$ python3 -q
>>> import numpy as np
>>> np.set_printoptions(precision=1, suppress=True, linewidth=200, legacy="1.25")
>>> rd = lambda a: np.round(a, 1) + 0
>>> f = np.array([-1, 3, -2]) + 0.5
>>> W0 = np.eye(3) - 2 * np.outer(f, f) / (f @ f)
>>> rd(W0)
array([[ 1. ,  0.2, -0.1],
       [ 0.2, -0.7,  0.7],
       [-0.1,  0.7,  0.7]])
>>> def softmax(z):
...     e = np.exp(z - z.max(axis=-1, keepdims=True))
...     return e / e.sum(axis=-1, keepdims=True)
... 
>>> softmax(W0).sum(axis=1)
array([1., 1., 1.])
>>> print(rd(softmax(10 * W0[1])))
[0. 0. 1.]
>>> rd(softmax(W0[1]))
array([0.3, 0.1, 0.5])
>>> scores = W0 @ W0.T / np.sqrt(3)
>>> print(rd(softmax(scores)[1] @ W0))
[ 0.3 -0.1  0.5]
>>> softmax(scores).round(6).argmax(axis=1)
array([0, 1, 2])
>>> print(rd(W0 @ W0))
[[1. 0. 0.]
 [0. 1. 0.]
 [0. 0. 1.]]
>>> (W0 - W0.T) / 2
array([[0., 0., 0.],
       [0., 0., 0.],
       [0., 0., 0.]])
>>> rd(np.linalg.matrix_power(W0, 4))
array([[1., 0., 0.],
       [0., 1., 0.],
       [0., 0., 1.]])
>>> rd(np.linalg.det(W0))
-1.0
>>> rd(W0 @ W0.T)
array([[1., 0., 0.],
       [0., 1., 0.],
       [0., 0., 1.]])
>>> rd(np.linalg.pinv(W0))
array([[ 1. ,  0.2, -0.1],
       [ 0.2, -0.7,  0.7],
       [-0.1,  0.7,  0.7]])
>>> print(rd(W0.T @ W0))
[[1. 0. 0.]
 [0. 1. 0.]
 [0. 0. 1.]]
>>> rd(np.linalg.norm(W0, axis=0))
array([1., 1., 1.])
>>> rng = np.random.default_rng(8869)
>>> ang = np.sort(rng.uniform(-2, 2, 12))
>>> data = np.c_[ang, ang ** 2, ang ** 3] @ np.array([[2, -2, -1, -2, -3], [1, -3, -3, -1, 2], [3, 2, -2, -3, 3]])
>>> print(rd(data))
[[-18.5 -18.5   4.   18.5  -6.1]
 [-17.1 -17.    3.5  17.1  -5.1]
 [-15.2 -15.1   2.9  15.2  -3.9]
 [ -8.3  -7.7   0.8   8.3   0.3]
 [ -7.1  -6.4   0.5   7.1   0.9]
 [ -4.1  -3.1   0.    4.1   2. ]
 [ -3.5  -2.4  -0.1   3.5   2.1]
 [ -1.8  -0.6  -0.1   1.8   2. ]
 [  0.1  -0.1   0.   -0.1  -0.1]
 [  0.4  -0.5  -0.3  -0.4  -0.5]
 [ 11.   -3.3 -10.9 -11.    6.2]
 [ 13.8  -3.1 -13.5 -13.8   8.7]]
>>> Ac = data - data.mean(axis=0)
>>> left, sig, VT = np.linalg.svd(Ac, full_matrices=False)
>>> rd(sig ** 2 / (sig ** 2).sum())
array([0.9, 0.1, 0. , 0. , 0. ])
>>> rd(sig)
array([54.8, 15.1,  4.8,  0. ,  0. ])
>>> np.searchsorted(np.cumsum(sig ** 2) / (sig ** 2).sum(), 0.9) + 1
1
>>> print(rd(softmax(10 * data[7])))
[0.  0.  0.  0.1 0.9]
>>> rd(softmax(data).sum(axis=1))
array([1., 1., 1., 1., 1., 1., 1., 1., 1., 1., 1., 1.])
>>> rd(softmax(data[7]))
array([0. , 0. , 0.1, 0.4, 0.5])
>>> scores = data @ data.T / np.sqrt(5)
>>> print(rd(softmax(scores)[7] @ data))
[-18.3 -18.2   3.9  18.3  -5.9]
>>> other = np.linalg.inv(W0)
>>> rd(np.linalg.det(W0) * other)
array([[-1. , -0.2,  0.1],
       [-0.2,  0.7, -0.7],
       [ 0.1, -0.7, -0.7]])
>>> rd(W0 @ other)
array([[1., 0., 0.],
       [0., 1., 0.],
       [0., 0., 1.]])
>>> print(rd(np.linalg.inv(other)))
[[ 1.   0.2 -0.1]
 [ 0.2 -0.7  0.7]
 [-0.1  0.7  0.7]]
>>> left, sig, VT = np.linalg.svd(data)
>>> np.argmax(sig[:-1] / (sig[1:] + 1e-6)) + 1
3
>>> other = left[:, :3] @ np.diag(sig[:3]) @ VT[:3]
>>> rd(np.linalg.norm(data - other) / np.linalg.norm(data))
0.0
>>> rd(other)
array([[-18.5, -18.5,   4. ,  18.5,  -6.1],
       [-17.1, -17. ,   3.5,  17.1,  -5.1],
       [-15.2, -15.1,   2.9,  15.2,  -3.9],
       [ -8.3,  -7.7,   0.8,   8.3,   0.3],
       [ -7.1,  -6.4,   0.5,   7.1,   0.9],
       [ -4.1,  -3.1,   0. ,   4.1,   2. ],
       [ -3.5,  -2.4,  -0.1,   3.5,   2.1],
       [ -1.8,  -0.6,  -0.1,   1.8,   2. ],
       [  0.1,  -0.1,   0. ,  -0.1,  -0.1],
       [  0.4,  -0.5,  -0.3,  -0.4,  -0.5],
       [ 11. ,  -3.3, -10.9, -11. ,   6.2],
       [ 13.8,  -3.1, -13.5, -13.8,   8.7]])
